In [1]: import numpy as np

In [2]: np.set_printoptions(precision=3, suppress=True, linewidth=100)

In [3]: def rd(a):
   ...:     return np.round(a, 3) + 0
   ...: 

In [4]: A = np.load("data.npy")

In [5]: A
Out[5]: 
array([[-2,  0,  0,  0,  0,  0,  0],
       [ 0,  2,  0,  0,  0,  0,  0],
       [-1,  2,  0,  0,  0,  0,  0],
       [ 2,  1,  1,  0,  0,  0,  0],
       [ 1, -1,  2,  1,  2,  0,  0],
       [-2, -1,  0, -2,  1,  2,  0],
       [-1, -1,  0,  0,  0,  0,  1]])

In [6]: rng = np.random.default_rng(266850)

In [7]: z = rng.permutation(7)

In [8]: z
Out[8]: array([0, 3, 5, 6, 4, 1, 2])

In [9]: other = A[z][:, z]

In [10]: print(np.diag(other))
[-2  0  2  1  2  2  0]

In [11]: print(rd(np.sort(np.abs(np.linalg.eigvals(other)))))
[0. 0. 1. 2. 2. 2. 2.]

In [12]: np.allclose(other, A)
Out[12]: False

In [13]: other
Out[13]: 
array([[-2,  0,  0,  0,  0,  0,  0],
       [ 2,  0,  0,  0,  0,  1,  1],
       [-2, -2,  2,  0,  1, -1,  0],
       [-1,  0,  0,  1,  0, -1,  0],
       [ 1,  1,  0,  0,  2, -1,  2],
       [ 0,  0,  0,  0,  0,  2,  0],
       [-1,  0,  0,  0,  0,  2,  0]])

In [14]: print(np.trace(other))
5

In [15]: print(np.allclose(other, other.T))
False

In [16]: rd(np.sort(np.abs(np.linalg.eigvals(other))))
Out[16]: array([0., 0., 1., 2., 2., 2., 2.])
